$ python -q
>>> import numpy as np
>>> from numpy import linalg as LA
>>> np.set_printoptions(precision=2, suppress=True, linewidth=140, sign=" ")
>>> F = np.loadtxt("layer15.csv", delimiter=",")
>>> print(F)
[[ 1.11 -1.29 -2.23]
 [ 0.49 -0.63 -1.02]
 [-1.7   1.44  3.06]
 [ 0.4  -0.54 -1.19]
 [ 0.16 -0.17 -0.4 ]
 [ 0.69 -0.78 -1.58]
 [ 1.43 -1.53 -3.13]
 [ 0.9  -1.15 -2.13]
 [-0.43  0.71  1.15]
 [ 0.39 -0.45 -0.89]
 [-1.09  1.15  2.08]
 [ 0.94 -1.17 -1.81]
 [-0.63  0.35  1.23]
 [-1.49  1.58  2.92]
 [-0.69  0.82  1.69]
 [-0.72  1.05  1.98]
 [ 1.95 -1.87 -3.92]
 [ 0.3  -0.19 -0.76]
 [ 0.24 -0.28 -0.24]
 [-0.34  0.24  0.38]
 [ 0.35 -0.29 -0.66]
 [-0.03 -0.08  0.13]]
>>> labels = F[:, 0] > np.median(F[:, 0])
>>> f = F[labels].mean(axis=0) - F[~labels].mean(axis=0)
>>> print(round(float((((F - F.mean(axis=0)) @ f > 0) == labels).mean()), 2))
0.91
>>> print(labels.astype(int))
[ 1  1  0  1  0  1  1  1  0  1  0  1  0  0  0  0  1  1  0  0  1  0]
>>> rng = np.random.default_rng(8439)
>>> labels = rng.permutation(3)
>>> Y = F[:, labels] * rng.choice([-1, 1], 3)
>>> print(Y)
[[ 2.23  1.11 -1.29]
 [ 1.02  0.49 -0.63]
 [-3.06 -1.7   1.44]
 [ 1.19  0.4  -0.54]
 [ 0.4   0.16 -0.17]
 [ 1.58  0.69 -0.78]
 [ 3.13  1.43 -1.53]
 [ 2.13  0.9  -1.15]
 [-1.15 -0.43  0.71]
 [ 0.89  0.39 -0.45]
 [-2.08 -1.09  1.15]
 [ 1.81  0.94 -1.17]
 [-1.23 -0.63  0.35]
 [-2.92 -1.49  1.58]
 [-1.69 -0.69  0.82]
 [-1.98 -0.72  1.05]
 [ 3.92  1.95 -1.87]
 [ 0.76  0.3  -0.19]
 [ 0.24  0.24 -0.28]
 [-0.38 -0.34  0.24]
 [ 0.66  0.35 -0.29]
 [-0.13 -0.03 -0.08]]
>>> U, _, vt = LA.svd(F.T @ Y)
>>> print(labels)
[ 2  0  1]
>>> print(np.round(LA.lstsq(F, Y)[0], 2) + 0)
[[ 0.  1.  0.]
 [ 0.  0.  1.]
 [-1.  0.  0.]]
>>> Xc = F - F.mean(axis=0)
>>> U, s, vt = LA.svd(Xc, full_matrices=False)
>>> print((np.sign(U[:, 0]) == np.sign(U[0, 0])).astype(int))
[ 1  1  0  1  1  1  1  1  0  1  0  1  0  0  0  0  1  1  1  0  1  0]
>>> print(s)
[ 10.62   0.53   0.46]
>>> print(np.round(Xc.mean(axis=0), 2) + 0)
[ 0.  0.  0.]
>>> print(vt[0] * np.sign(vt[0, np.abs(vt[0]).argmax()]))
[-0.4   0.42  0.82]
>>> Xc = F - F.mean(axis=0)
>>> evecs = LA.svd(Xc)[2][:1]
>>> Y = Xc - Xc @ evecs.T @ evecs
>>> print(round(LA.norm(Y) / LA.norm(Xc), 2))
0.07
>>> print(LA.norm(Y, axis=1).round(6).argmax())
15
>>> data = np.loadtxt("sample12.csv", delimiter=",")
>>> print(data)
[[-1.  0.  1. -4.]
 [ 0.  0.  3. -1.]
 [ 0.  0.  3. -1.]
 [ 0.  0.  0.  3.]]
>>> # rows 1 and 2 are equal
>>> print(data - data[0])
[[ 0.  0.  0.  0.]
 [ 1.  0.  2.  3.]
 [ 1.  0.  2.  3.]
 [ 1.  0. -1.  7.]]
>>> print(data.mean(axis=0))
[-0.25  0.    1.75 -0.75]
>>> print(np.count_nonzero(data))
8
>>> print(np.round(LA.svd(data, compute_uv=False), 2) + 0)
[ 5.85  3.52  0.62  0.  ]
>>> print(np.unravel_index(np.abs(data).argmax(), data.shape))
(np.int64(0), np.int64(3))
>>> print(LA.matrix_rank(data))
3
>>> print(round(LA.norm(data), 2))
6.86
>>> print(np.sort(LA.eigvals(data)))
[-1.  0.  3.  3.]
>>> print(data @ data)
[[ 1.  0.  2. -9.]
 [ 0.  0.  9. -6.]
 [ 0.  0.  9. -6.]
 [ 0.  0.  0.  9.]]
>>> print([int(LA.matrix_rank(LA.matrix_power(data, p))) for p in range(1, 5)])
[3, 3, 3, 3]
